$ python3 -q
>>> import numpy as np
>>> np.set_printoptions(precision=3, suppress=True, linewidth=200)
>>> F = np.abs(np.array([[-1, 2, -2, -1, -1, -1, -1],
...     [1, 1, 0, -1, 0, -1, 2],
...     [-1, 1, -1, -1, 1, 1, 0],
...     [-2, -1, 0, -1, 1, -2, 2],
...     [2, -1, 2, -2, -2, 2, -1],
...     [0, 0, -2, 2, 2, 0, 1],
...     [0, 0, 0, -2, 1, -1, -1]])) + np.eye(7)
>>> F = F / F.sum(axis=1, keepdims=True)
>>> F
array([[0.2  , 0.2  , 0.2  , 0.1  , 0.1  , 0.1  , 0.1  ],
       [0.143, 0.286, 0.   , 0.143, 0.   , 0.143, 0.286],
       [0.143, 0.143, 0.286, 0.143, 0.143, 0.143, 0.   ],
       [0.2  , 0.1  , 0.   , 0.2  , 0.1  , 0.2  , 0.2  ],
       [0.154, 0.077, 0.154, 0.154, 0.231, 0.154, 0.077],
       [0.   , 0.   , 0.25 , 0.25 , 0.25 , 0.125, 0.125],
       [0.   , 0.   , 0.   , 0.333, 0.167, 0.167, 0.333]])
>>> rng = np.random.default_rng(910985)
>>> z = rng.permutation(7)
>>> A2 = F[:, z] * rng.choice([-1, 1], 7)
>>> A2
array([[ 0.1  ,  0.1  , -0.2  , -0.1  ,  0.1  ,  0.2  ,  0.2  ],
       [ 0.286,  0.143, -0.   , -0.   ,  0.143,  0.143,  0.286],
       [ 0.   ,  0.143, -0.286, -0.143,  0.143,  0.143,  0.143],
       [ 0.2  ,  0.2  , -0.   , -0.1  ,  0.2  ,  0.2  ,  0.1  ],
       [ 0.077,  0.154, -0.154, -0.231,  0.154,  0.154,  0.077],
       [ 0.125,  0.125, -0.25 , -0.25 ,  0.25 ,  0.   ,  0.   ],
       [ 0.333,  0.167, -0.   , -0.167,  0.333,  0.   ,  0.   ]])
>>> Uu, _, vt = np.linalg.svd(F.T @ A2)
>>> z
array([6, 5, 2, 4, 3, 0, 1])
>>> np.round(np.linalg.lstsq(F, A2)[0], 3) + 0
array([[ 0.,  0.,  0.,  0.,  0.,  1.,  0.],
       [ 0.,  0.,  0.,  0.,  0.,  0.,  1.],
       [ 0.,  0., -1.,  0.,  0.,  0.,  0.],
       [ 0.,  0.,  0.,  0.,  1.,  0.,  0.],
       [ 0.,  0.,  0., -1.,  0.,  0.,  0.],
       [ 0.,  1.,  0.,  0.,  0.,  0.,  0.],
       [ 1.,  0.,  0.,  0.,  0.,  0.,  0.]])
>>> X = np.array([[9, 0, 0, 8, 3],
...     [0, 0, 1, 0, 0],
...     [0, 0, 0, 5, 8],
...     [0, 0, 2, 2, 4],
...     [0, 0, 0, 0, 0],
...     [0, 0, 0, 0, 0],
...     [0, 0, 0, 7, 9],
...     [0, 0, 0, 0, 3],
...     [0, 0, 0, 0, 3]])
>>> X
array([[9, 0, 0, 8, 3],
       [0, 0, 1, 0, 0],
       [0, 0, 0, 5, 8],
       [0, 0, 2, 2, 4],
       [0, 0, 0, 0, 0],
       [0, 0, 0, 0, 0],
       [0, 0, 0, 7, 9],
       [0, 0, 0, 0, 3],
       [0, 0, 0, 0, 3]])
>>> Uu, sig, vt = np.linalg.svd(X)
>>> V = vt[:(sig > 1e-8).sum()]
>>> x0 = X[2] + -3 * X[1] + rng.integers(2) * np.eye(5)[4]
>>> x0
array([ 0.,  0., -3.,  5.,  8.])
>>> np.round(V.T @ V, 3) + 0
array([[1., 0., 0., 0., 0.],
       [0., 0., 0., 0., 0.],
       [0., 0., 1., 0., 0.],
       [0., 0., 0., 1., 0.],
       [0., 0., 0., 0., 1.]])
>>> np.linalg.matrix_rank(np.vstack([X, x0]))
np.int64(4)
>>> round(np.linalg.norm(x0 - V.T @ V @ x0), 3)
np.float64(0.0)
>>> np.round(np.diag(V.T @ V), 3) + 0
array([1., 0., 1., 1., 1.])
>>> E = np.loadtxt("dump.csv", delimiter=",")
>>> E
array([[-2.118, -3.1  ,  0.324, -0.969,  2.018, -3.431, -0.485,  1.743],
       [-0.81 , -2.028,  0.367, -3.192,  1.782, -5.249, -1.596, -0.995],
       [-0.697, -1.224,  1.556, -3.857,  2.473, -3.51 , -1.929, -1.467],
       [-1.145, -1.86 ,  1.094, -2.338,  2.285, -3.313, -1.169,  0.139],
       [ 1.515,  1.269,  2.762,  0.833,  2.754, -0.321,  0.417,  2.58 ],
       [-3.055, -3.326,  1.198,  0.324,  2.73 , -0.649,  0.162,  3.585],
       [-2.738, -4.383, -0.988, -4.859,  1.355, -7.365, -2.43 , -2.162],
       [-0.229,  0.1  ,  3.139,  0.785,  3.329,  1.379,  0.392,  3.304],
       [ 2.52 ,  2.506,  3.485, -0.36 ,  2.987, -0.219, -0.18 ,  1.129],
       [ 1.6  ,  0.043,  0.604, -0.051,  1.443, -4.698, -0.026,  1.229],
       [ 1.048,  0.952,  2.856,  1.579,  2.904,  0.501,  0.789,  3.53 ]])
>>> # rank 4
>>> def softmax(z):
...     e = np.exp(z - z.max(axis=-1, keepdims=True))
...     return e / e.sum(axis=-1, keepdims=True)
... 
>>> softmax(E[0])
array([0.008, 0.003, 0.087, 0.024, 0.476, 0.002, 0.039, 0.361])
>>> np.round(softmax(10 * E[0]), 3) + 0
array([0.  , 0.  , 0.  , 0.  , 0.94, 0.  , 0.  , 0.06])
>>> softmax(E).sum(axis=1)
array([1., 1., 1., 1., 1., 1., 1., 1., 1., 1., 1.])
>>> att = E @ E.T / np.sqrt(8)
>>> softmax(att)[0] @ E
array([-2.73 , -4.368, -0.974, -4.827,  1.362, -7.328, -2.413, -2.13 ])
>>> softmax(att).round(6).argmax(axis=1)
array([ 6,  6,  6,  6, 10,  5,  6,  7,  8,  6, 10])
>>> rk = np.linalg.matrix_rank(E)
>>> rk
np.int64(4)
>>> N = np.linalg.svd(E)[2][rk:].T
>>> N.shape
(8, 4)
>>> [int(np.linalg.matrix_rank(np.delete(E, i, axis=0))) for i in range(11)]
[4, 4, 4, 4, 4, 4, 4, 4, 4, 4, 4]
>>> [int(np.linalg.matrix_rank(E[:i])) for i in range(1, len(E) + 1)]
[1, 2, 3, 4, 4, 4, 4, 4, 4, 4, 4]
>>> np.linalg.matrix_rank(E.T @ E), np.linalg.matrix_rank(E @ E.T)
(np.int64(4), np.int64(4))
>>> np.allclose(E @ N, 0)
True
>>> np.linalg.cond(E) > 100
np.True_
>>> np.unravel_index(np.abs(E).argmax(), E.shape)
(np.int64(6), np.int64(5))
>>> E.sum(axis=1)
array([ -6.017, -11.721,  -8.655,  -6.306,  11.808,   0.968, -23.569,  12.199,  11.867,   0.145,  14.16 ])
>>> np.linalg.matrix_rank(E)
np.int64(4)
>>> round(float(np.abs(E).max()), 3)
7.365
>>> A2 = E / np.linalg.norm(E, axis=1, keepdims=True)
>>> C2 = A2 @ A2.T
>>> np.argwhere(np.triu(np.abs(C2) > 0.95, 1))
array([[ 1,  6],
       [ 4, 10]])
>>> round(np.degrees(np.arccos(np.clip(C2[8, 10], -1, 1))), 3)
np.float64(39.584)
>>> C2[8]
array([-0.08 ,  0.023,  0.226,  0.157,  0.895,  0.009, -0.247,  0.677,  1.   ,  0.41 ,  0.771])
>>> (C2 - 2 * np.eye(11)).round(6).argmax(axis=1)
array([ 3,  6,  1,  1, 10,  0,  1, 10,  4,  1,  4])
>>> r0 = np.array([-3, -1, 1, 3, -2, 0, 0, -1, 1, 1])
>>> g = np.array([-2, 0, -1, 0, 2, -3, 2])
>>> K = r0[:, None] + g[None, :]
>>> K
array([[-5, -3, -4, -3, -1, -6, -1],
       [-3, -1, -2, -1,  1, -4,  1],
       [-1,  1,  0,  1,  3, -2,  3],
       [ 1,  3,  2,  3,  5,  0,  5],
       [-4, -2, -3, -2,  0, -5,  0],
       [-2,  0, -1,  0,  2, -3,  2],
       [-2,  0, -1,  0,  2, -3,  2],
       [-3, -1, -2, -1,  1, -4,  1],
       [-1,  1,  0,  1,  3, -2,  3],
       [-1,  1,  0,  1,  3, -2,  3]])
>>> rk = np.linalg.matrix_rank(K)
>>> rk
np.int64(2)
>>> N = np.linalg.svd(K)[2][rk:].T
>>> [int(np.linalg.matrix_rank(K[:, :j + 1])) for j in range(7)]
[1, 2, 2, 2, 2, 2, 2]
>>> N.shape
(7, 5)
>>> W1 = np.array([[3, -3, 5, 1, 5],
...     [2, -3, 5, 2, 2],
...     [5, -5, 2, -4, 1],
...     [4, -3, 1, -5, -2],
...     [0, 4, 3, 4, 2],
...     [-5, -5, 0, -1, 0],
...     [2, 3, -5, 2, -5]])
>>> c = np.array([0, 4, -6, -7, 1])
>>> hid = np.maximum(K @ W1 + c, 0)
>>> (hid > 0).astype(int)
array([[0, 1, 0, 1, 0],
       [0, 1, 0, 1, 0],
       [1, 1, 0, 1, 0],
       [1, 1, 1, 1, 0],
       [0, 1, 0, 1, 0],
       [1, 1, 0, 1, 0],
       [1, 1, 0, 1, 0],
       [0, 1, 0, 1, 0],
       [1, 1, 0, 1, 0],
       [1, 1, 0, 1, 0]])
>>> np.linalg.matrix_rank(hid)
np.int64(4)
>>> Z = np.array([[-8, 5], [4, 2], [-7, 2], [-7, 5], [1, -7]])
>>> W1 @ Z
array([[-73, -11],
       [-75,  10],
       [-45,  -8],
       [-18,   5],
       [-31,  20],
       [ 27, -40],
       [ 12,  51]])
>>> (hid @ Z).round(6).argmax(axis=1)
array([0, 1, 1, 1, 1, 1, 1, 1, 1, 1])
>>> hid @ Z
array([[ 229,  225],
       [ 147,  167],
       [ -87,  204],
       [-422,  278],
       [ 188,  196],
       [  42,  178],
       [  42,  178],
       [ 147,  167],
       [ -87,  204],
       [ -87,  204]])
>>> Uu, sig, vt = np.linalg.svd(K)
>>> np.argmax(sig[:-1] / (sig[1:] + 1e-6)) + 1
np.int64(2)
>>> sig.round(3) + 0
array([15.949, 12.595,  0.   ,  0.   ,  0.   ,  0.   ,  0.   ])
>>> A2 = Uu[:, :2] @ np.diag(sig[:2]) @ vt[:2]
>>> round(float(np.linalg.norm(K - A2, 2)), 3), round(sig[2], 3)
(0.0, np.float64(0.0))
>>> np.linalg.matrix_rank(K, rtol=0.05)
np.int64(2)
>>> np.linalg.matrix_rank(A2)
np.int64(2)
>>> round(np.abs(K - A2).max(), 3)
np.float64(0.0)
>>> np.round(np.linalg.norm(K - A2) / np.linalg.norm(K), 3)
np.float64(0.0)
>>> J = np.load("w.npy")
>>> J
array([[ 0,  0,  0,  0,  0,  0],
       [-2,  0, -1,  0,  1,  1],
       [ 0,  0,  1,  0,  0, -2],
       [ 0,  0, -2,  0,  0,  0],
       [ 0,  0,  0,  0,  0,  0],
       [ 0,  2,  0,  0, -1,  0]])
>>> # row 4 repeats row 0
>>> A2 = np.array([[3, 1, 2], [1, 3, 0], [2, 0, 0], [2, 2, 0], [1, 3, 1], [0, 2, 0]])
>>> np.linalg.matrix_rank(np.vstack([J, A2.T]))
np.int64(6)
>>> np.vstack([J, A2.T]).shape
(9, 6)
>>> J @ A2
array([[ 0,  0,  0],
       [-7,  3, -3],
       [ 2, -4,  0],
       [-4,  0,  0],
       [ 0,  0,  0],
       [ 1,  3, -1]])
>>> A2.T @ J.T
array([[ 0, -7,  2, -4,  0,  1],
       [ 0,  3, -4,  0,  0,  3],
       [ 0, -3,  0,  0,  0, -1]])
>>> np.einsum("ij->j", J)
array([-2,  2, -2,  0,  0, -1])
>>> np.einsum("ik,kj->ji", J, A2)
array([[ 0, -7,  2, -4,  0,  1],
       [ 0,  3, -4,  0,  0,  3],
       [ 0, -3,  0,  0,  0, -1]])
>>> np.linalg.matrix_rank(J @ A2)
np.int64(3)
>>> np.einsum("ij,ij->i", J, J)
array([0, 7, 5, 4, 0, 5])
